>>> import numpy as np
>>> np.set_printoptions(precision=2, suppress=True, linewidth=100)
>>> arr = np.load("case0.npy")
>>> print(arr)
[[0 2 1 2]
 [1 3 1 2]
 [2 3 3 2]
 [1 1 2 2]]
>>> print(np.linalg.matrix_power(arr, 2))
[[ 6 11  9 10]
 [ 7 16 11 14]
 [11 24 18 20]
 [ 7 13 12 12]]
>>> print(np.sort(np.abs(np.linalg.eigvals(arr))))
[0.74 1.07 1.07 7.16]
>>> print(np.allclose(arr, arr.T))
False
>>> print((arr + arr.T) / 2)
[[0.  1.5 1.5 1.5]
 [1.5 3.  2.  1.5]
 [1.5 2.  3.  2. ]
 [1.5 1.5 2.  2. ]]
>>> print(np.round(np.linalg.det(arr), 2))
-6.0
>>> print(np.allclose(arr @ arr.T, arr.T @ arr))
False
>>> x0 = np.array([2, 1, 5, 1])
>>> print(arr * x0)
[[ 0  2  5  2]
 [ 2  3  5  2]
 [ 4  3 15  2]
 [ 2  1 10  2]]
>>> print((arr @ x0).argmax())
2
>>> print(arr @ (2 * x0))
[18 24 48 30]
>>> x0 = np.array([2, 9, 4, 8])
>>> y = arr @ x0
>>> coef, lr = np.zeros(4), 1 / np.linalg.norm(arr, 2) ** 2
>>> for i in range(50):
...     coef -= lr * arr.T @ (arr @ coef - y)
...     if i % 10 == 0: print(i, round(np.linalg.norm(arr @ coef - y), 2))
... 
0 5.4
10 3.16
20 1.87
30 1.13
40 0.71
>>> print(round(float(np.linalg.cond(arr)), 2))
18.75
>>> print(arr[1] @ arr[0])
11
>>> print(np.linalg.norm(arr, axis=1))
[3.   3.87 5.1  3.16]
>>> print(np.round(np.linalg.norm(arr[1], 1), 2), np.round(np.linalg.norm(arr[1], np.inf), 2))
7.0 3.0
>>> print(np.round(np.linalg.norm(arr) ** 2 / np.linalg.norm(arr, 2) ** 2, 2))
1.08
>>> print(np.linalg.norm(arr, axis=1).argmax())
2
>>> print(round(float(np.linalg.norm(arr[1] - arr[0])), 2))
1.41
>>> print(round(float(np.linalg.norm(arr, 1)), 2), round(float(np.linalg.norm(arr, np.inf)), 2))
9.0 10.0
>>> print(round(np.linalg.norm(arr, "nuc"), 2))
10.75
>>> mat = np.load("sample19.npy")
>>> print(mat)
[[ 0.37  0.5   0.09 -0.08]
 [ 2.16  3.72  1.4   1.51]
 [ 0.38  0.88  0.44  0.44]
 [ 1.15  0.48 -0.13 -0.14]]
>>> rng = np.random.default_rng(36064)
>>> idx = rng.permutation(4)
>>> print(idx)
[1 0 2 3]
>>> other = mat[idx][:, idx]
>>> print(np.round(np.trace(other), 2))
4.39
>>> print(np.allclose(other, mat))
False
>>> print(round(float(np.linalg.det(other)), 2), np.round(np.linalg.det(mat[idx]), 2))
0.04 -0.04
>>> print(other)
[[ 3.72  2.16  1.4   1.51]
 [ 0.5   0.37  0.09 -0.08]
 [ 0.88  0.38  0.44  0.44]
 [ 0.48  1.15 -0.13 -0.14]]
>>> O = mat.astype(float).copy()
>>> for j in range(4):
...     O[:, j] -= O[:, :j] @ (O[:, :j].T @ O[:, j])
...     O[:, j] /= np.linalg.norm(O[:, j])
... 
>>> print(np.round(O.T @ O, 2) + 0)
[[1. 0. 0. 0.]
 [0. 1. 0. 0.]
 [0. 0. 1. 0.]
 [0. 0. 0. 1.]]
>>> print(np.round(O.T @ mat, 2) + 0)
[[2.5  3.64 1.23 1.29]
 [0.   1.37 0.81 0.87]
 [0.   0.   0.09 0.21]
 [0.   0.   0.   0.14]]
>>> u = np.array([3, 3, -2])
>>> print(np.polyval(u, mat[0]))
[-0.48  0.25 -1.71 -2.22]
>>> print(np.convolve(mat[0], u))
[ 1.11  2.61  1.03 -0.97 -0.42  0.16]
>>> O, r_ = np.linalg.qr(mat)
>>> print(np.trace(O @ O.T))
4.0
>>> print(O @ r_)
[[ 0.37  0.5   0.09 -0.08]
 [ 2.16  3.72  1.4   1.51]
 [ 0.38  0.88  0.44  0.44]
 [ 1.15  0.48 -0.13 -0.14]]
>>> print(O.shape, r_.shape)
(4, 4) (4, 4)
>>> print(round(float(np.einsum("ii->", mat)), 2))
4.39
>>> print(np.linalg.eigvals(mat))
[ 4.52+0.j   -0.09+0.43j -0.09-0.43j  0.05+0.j  ]
>>> print(np.kron(np.eye(2, dtype=int), mat))
[[ 0.37  0.5   0.09 -0.08  0.    0.    0.   -0.  ]
 [ 2.16  3.72  1.4   1.51  0.    0.    0.    0.  ]
 [ 0.38  0.88  0.44  0.44  0.    0.    0.    0.  ]
 [ 1.15  0.48 -0.13 -0.14  0.    0.   -0.   -0.  ]
 [ 0.    0.    0.   -0.    0.37  0.5   0.09 -0.08]
 [ 0.    0.    0.    0.    2.16  3.72  1.4   1.51]
 [ 0.    0.    0.    0.    0.38  0.88  0.44  0.44]
 [ 0.    0.   -0.   -0.    1.15  0.48 -0.13 -0.14]]
>>> print(np.round(np.linalg.det(mat[::-1]), 2))
0.04
>>> print(round(np.einsum("ij,ji->", mat, mat), 2))
20.03
>>> X = np.load("w.npy")
>>> print(X)
[[ 1.53  0.82 -0.94]
 [ 1.32  0.8  -0.78]
 [ 4.25  0.31 -0.1 ]
 [ 5.64  0.29  0.3 ]
 [ 3.5   0.01  0.32]
 [ 2.57 -0.45  0.84]
 [ 1.43 -0.04  0.39]
 [ 1.56  0.66 -0.84]
 [ 3.02 -0.39  0.76]
 [ 6.35  0.61  0.1 ]
 [ 1.32  0.77 -0.78]
 [ 5.79  0.1   0.33]
 [ 3.58  0.15  0.33]
 [ 4.37 -0.52  1.2 ]
 [ 4.95  0.79 -0.38]
 [ 0.64  0.36 -0.35]]
>>> cen = X - X.mean(axis=0)
>>> left, s, vt = np.linalg.svd(cen, full_matrices=False)
>>> print(s)
[7.25 2.8  0.28]
>>> print(np.round(cen.mean(axis=0), 2) + 0)
[0. 0. 0.]
>>> print(vt[0] * np.sign(vt[0, np.abs(vt[0]).argmax()]))
[ 0.98 -0.06  0.18]
>>> print(np.abs(left[:, 0]).argmax())
9
>>> print(np.round((s ** 2).sum() ** 2 / (s ** 4).sum(), 2))
1.3
>>> O, r_ = np.linalg.qr(X)
>>> print(round(abs(r_[0, 0]), 2), np.round(np.linalg.norm(X[:, 0]), 2))
14.79 14.79
>>> print(O.shape, r_.shape)
(16, 3) (3, 3)
>>> print(np.allclose(r_.T @ r_, X.T @ X))
True
>>> print(O @ r_)
[[ 1.53  0.82 -0.94]
 [ 1.32  0.8  -0.78]
 [ 4.25  0.31 -0.1 ]
 [ 5.64  0.29  0.3 ]
 [ 3.5   0.01  0.32]
 [ 2.57 -0.45  0.84]
 [ 1.43 -0.04  0.39]
 [ 1.56  0.66 -0.84]
 [ 3.02 -0.39  0.76]
 [ 6.35  0.61  0.1 ]
 [ 1.32  0.77 -0.78]
 [ 5.79  0.1   0.33]
 [ 3.58  0.15  0.33]
 [ 4.37 -0.52  1.2 ]
 [ 4.95  0.79 -0.38]
 [ 0.64  0.36 -0.35]]
>>> G = np.cov(X, rowvar=False)
>>> print(G.shape)
(3, 3)
>>> print(X.std(axis=0))
[1.79 0.44 0.63]
>>> print(np.polyfit(X[:, 2], X[:, 1], 1))
[-0.66  0.28]
>>> left, s, vt = np.linalg.svd(X)
>>> print(s)
[14.83  3.09  0.28]
>>> print(np.argmax(s[:-1] / (s[1:] + 1e-6)) + 1)
2
>>> other = left[:, :2] @ np.diag(s[:2]) @ vt[:2]
>>> print(np.round(np.abs(X - other).max(), 2))
0.09
>>> print(round(float(np.linalg.norm(X - other, 2)), 2), np.round(s[2], 2))
0.28 0.28
>>> s = 3 * 0.2 ** np.arange(3)
>>> O, _ = np.linalg.qr(np.array([[0.5, 0.2, 0.5], [-0.2, 2.2, -0.8], [-1.4, 0.7, -1.1]]))
>>> data = rng.normal(size=(27, 3)) * s @ O
>>> print(data)
[[ 1.27  0.62 -3.7 ]
 [ 1.98  2.2  -5.99]
 [ 1.32  0.39 -3.83]
 [-0.5  -0.08  1.44]
 [-1.33 -0.68  3.39]
 [-0.73 -0.25  1.71]
 [ 0.86  0.52 -2.31]
 [-0.77 -0.12  2.11]
 [-0.23  0.23 -0.05]
 [ 0.28  0.35 -1.5 ]
 [ 0.5   0.74 -1.69]
 [ 0.27 -1.34 -0.53]
 [ 1.13  1.42 -2.8 ]
 [-0.93 -1.05  2.96]
 [-0.91 -0.08  2.47]
 [-1.27 -1.27  3.62]
 [ 0.86  0.94 -1.85]
 [-0.27 -0.94  1.22]
 [-1.2  -1.46  3.48]
 [ 2.1   1.14 -5.7 ]
 [ 0.04  0.09  0.46]
 [ 0.66  0.04 -1.78]
 [ 1.49  1.41 -4.09]
 [-0.92 -1.22  2.09]
 [ 1.05  0.9  -3.18]
 [ 1.51  0.31 -3.66]
 [-0.09 -0.9  -0.01]]
>>> proj = data @ np.linalg.solve(data.T @ data, data.T)
>>> print(np.allclose(proj @ proj, proj))
True
>>> print(round(float(np.trace(proj)), 2))
3.0
>>> print(np.diag(proj))
[0.09 0.25 0.13 0.02 0.09 0.05 0.03 0.04 0.14 0.16 0.04 0.29 0.14 0.08 0.07 0.07 0.14 0.11 0.09
 0.17 0.1  0.04 0.09 0.16 0.06 0.19 0.14]
>>> other = np.c_[data[:, :1] @ np.array([[-8]]), np.array([0, -9, -8, 0, 1, -1, 6, 9, 7, -3, 3, 9, 1, 0, 3, 5, -1, 6, 5, 6, -8, 4, 9, 2, 8, 7, 8])]
>>> print(other)
[[-10.12   0.  ]
 [-15.82  -9.  ]
 [-10.54  -8.  ]
 [  4.03   0.  ]
 [ 10.66   1.  ]
 [  5.83  -1.  ]
 [ -6.92   6.  ]
 [  6.15   9.  ]
 [  1.85   7.  ]
 [ -2.21  -3.  ]
 [ -3.99   3.  ]
 [ -2.16   9.  ]
 [ -9.06   1.  ]
 [  7.4    0.  ]
 [  7.29   3.  ]
 [ 10.19   5.  ]
 [ -6.89  -1.  ]
 [  2.16   6.  ]
 [  9.57   5.  ]
 [-16.82   6.  ]
 [ -0.29  -8.  ]
 [ -5.28   4.  ]
 [-11.9    9.  ]
 [  7.38   2.  ]
 [ -8.37   8.  ]
 [-12.12   7.  ]
 [  0.73   8.  ]]
>>> print(np.linalg.matrix_rank(np.c_[data, other]))
4
>>> m1 = np.load("run18.npy")
>>> print(m1)
[[ 0 -1  1]
 [ 0  0  0]
 [ 0  0  0]]
>>> other = np.array([[-5, 1], [4, 3]])
>>> Z = np.kron(other, m1)
>>> print(round(float(np.linalg.norm(Z, 2)), 2), np.round(np.linalg.norm(other, 2) * np.linalg.norm(m1, 2), 2))
9.22 9.22
>>> print((m1 + m1.T) / 2)
[[ 0.  -0.5  0.5]
 [-0.5  0.   0. ]
 [ 0.5  0.   0. ]]
>>> print(round(float(np.abs(np.linalg.eigvals(m1)).max()), 2))
0.0
>>> print(np.trace(m1))
0
>>> print(np.allclose(m1, m1.T))
False
>>> M = np.loadtxt("mat.csv", delimiter=",")
>>> print(M.round(2) + 0)
[[-0.4   0.07 -0.16 -0.9 ]
 [-0.29 -0.94  0.16  0.02]
 [ 0.74 -0.32 -0.53 -0.26]
 [-0.46  0.   -0.82  0.35]]
>>> other = np.array([[-3, 0], [5, 0], [2, 5], [4, -2]])
>>> print(np.einsum("ij,ij->i", M, M))
[1. 1. 1. 1.]
>>> print(other.T @ M.T)
[[-2.36 -3.45 -5.94  1.13]
 [ 1.02  0.77 -2.1  -4.79]]
>>> print(np.linalg.matrix_rank(M @ other))
2
>>> print(np.einsum("ik,kj->ij", M, other))
[[-2.36  1.02]
 [-3.45  0.77]
 [-5.94 -2.1 ]
 [ 1.13 -4.79]]
>>> w1 = np.array([[-2, 2, -1, -2], [-2, -2, 0, 1], [-2, 0, -1, 2], [1, 2, -2, -2]])
>>> coef = np.array([1, 0, 0, 1])
>>> act = np.maximum(M @ w1 + coef, 0)
>>> print(act)
[[1.07 0.   2.36 3.36]
 [3.15 1.36 0.08 0.91]
 [0.95 1.6  0.31 0.  ]
 [3.89 0.   0.59 0.  ]]
>>> print((act > 0).astype(int))
[[1 0 1 1]
 [1 1 1 1]
 [1 1 1 0]
 [1 0 1 0]]
>>> print((act > 0).mean(axis=0))
[1.  0.5 1.  0.5]
>>> Z = np.array([[1, -2], [2, 1], [-2, 2], [-2, 2]])
>>> print(w1 @ Z)
[[ 8  0]
 [-8  4]
 [-4  6]
 [13 -8]]
>>> print((act @ Z).round(6).argmax(axis=1))
[1 0 0 0]
>>> print(act @ Z)
[[-10.36   9.29]
 [  3.91  -2.97]
 [  3.53   0.33]
 [  2.72  -6.61]]
>>> idx = rng.permutation(4)
>>> other = act[:, idx] * rng.choice([-1, 1], 4)
>>> print(other)
[[-1.07 -0.    2.36 -3.36]
 [-3.15 -1.36  0.08 -0.91]
 [-0.95 -1.6   0.31 -0.  ]
 [-3.89 -0.    0.59 -0.  ]]
>>> left, _, vt = np.linalg.svd(act.T @ other)
>>> print(np.round(np.linalg.lstsq(act, other)[0], 2) + 0)
[[-1.  0.  0.  0.]
 [ 0. -1.  0.  0.]
 [ 0.  0.  1.  0.]
 [ 0.  0.  0. -1.]]
>>> print(np.round(M @ M.T, 2) + 0)
[[1. 0. 0. 0.]
 [0. 1. 0. 0.]
 [0. 0. 1. 0.]
 [0. 0. 0. 1.]]
>>> print(np.round(M.T @ M, 2) + 0)
[[1. 0. 0. 0.]
 [0. 1. 0. 0.]
 [0. 0. 1. 0.]
 [0. 0. 0. 1.]]
>>> other = M + rng.integers(-2, 3, (4, 1)) @ rng.integers(-2, 3, (1, 4))
>>> print(other.round(2) + 0)
[[-1.4   2.07  1.84 -1.9 ]
 [-0.29 -0.94  0.16  0.02]
 [ 0.74 -0.32 -0.53 -0.26]
 [-0.46  0.   -0.82  0.35]]
>>> print(np.abs(other - M).sum(axis=1))
[6. 0. 0. 0.]
>>> print(np.linalg.svd(other - M, compute_uv=False))
[3.16 0.   0.   0.  ]
>>> print(other - M)
[[-1.  2.  2. -1.]
 [ 0.  0.  0.  0.]
 [ 0.  0.  0.  0.]
 [ 0.  0.  0.  0.]]
>>> W0 = np.load("out10.npy")
>>> print(W0)
[[ 2 -2 -2]
 [ 2 -2 -2]
 [ 0 -2 -1]
 [ 2 -1 -2]]
>>> G = W0.T @ W0
>>> print(np.linalg.matrix_rank(G))
3
>>> print(np.linalg.eigvalsh(G)[::-1])
[35.38  2.53  0.09]
>>> print(np.diag(G))
[12 13 13]
>>> print(np.trace(G), (W0 ** 2).sum())
38 38
>>> print(G)
[[ 12 -10 -12]
 [-10  13  12]
 [-12  12  13]]
>>> proj = W0 @ np.linalg.solve(W0.T @ W0, W0.T)
>>> print(proj.round(2) + 0)
[[0.5 0.5 0.  0. ]
 [0.5 0.5 0.  0. ]
 [0.  0.  1.  0. ]
 [0.  0.  0.  1. ]]
>>> print(np.round((np.eye(4) - proj) @ W0, 2) + 0)
[[0. 0. 0.]
 [0. 0. 0.]
 [0. 0. 0.]
 [0. 0. 0.]]
>>> print(proj @ W0[:, 0])
[2. 2. 0. 2.]
>>> print(np.linalg.eigvalsh(proj))
[0. 1. 1. 1.]
>>> print(np.allclose(proj @ proj, proj))
True
>>> other = W0[0, 0] * W0[1:] - np.outer(W0[1:, 0], W0[0])
>>> print(other)
[[ 0  0  0]
 [ 0 -4 -2]
 [ 0  2  0]]
>>> print(np.flatnonzero(~other.round(6).any(axis=1)))
[0]
>>> F = np.load("test4.npy")
>>> print(F)
[[2 0]
 [0 0]]
>>> print(F @ F)
[[4 0]
 [0 0]]
>>> print((np.linalg.matrix_power((F != 0) + (F.T != 0) + np.eye(2), 2) > 0).astype(int))
[[1 0]
 [0 1]]
>>> idx = rng.permutation(2)
>>> print(idx)
[1 0]
>>> other = F[idx][:, idx]
>>> print(np.allclose(other, F))
False
>>> print(other)
[[0 0]
 [0 2]]
>>> print(F @ F.T)
[[4 0]
 [0 0]]
>>> print(np.linalg.pinv(F))
[[0.5 0. ]
 [0.  0. ]]
>>> print(F.T @ F)
[[4 0]
 [0 0]]
>>> ev, vecs = np.linalg.eigh(F)
>>> x0 = np.array([-2, 3])
>>> print(np.linalg.eigvalsh(F[1:, 1:]))
[0.]
>>> print(np.round(x0 @ F @ x0 / (x0 @ x0), 2), ev[0], ev[-1])
0.62 0.0 2.0
>>> print((np.sign(vecs[:, -1].round(6)) == np.sign(vecs[0, -1].round(6))).astype(int))
[1 0]
>>> print(vecs * np.abs(ev) @ vecs.T)
[[2. 0.]
 [0. 0.]]
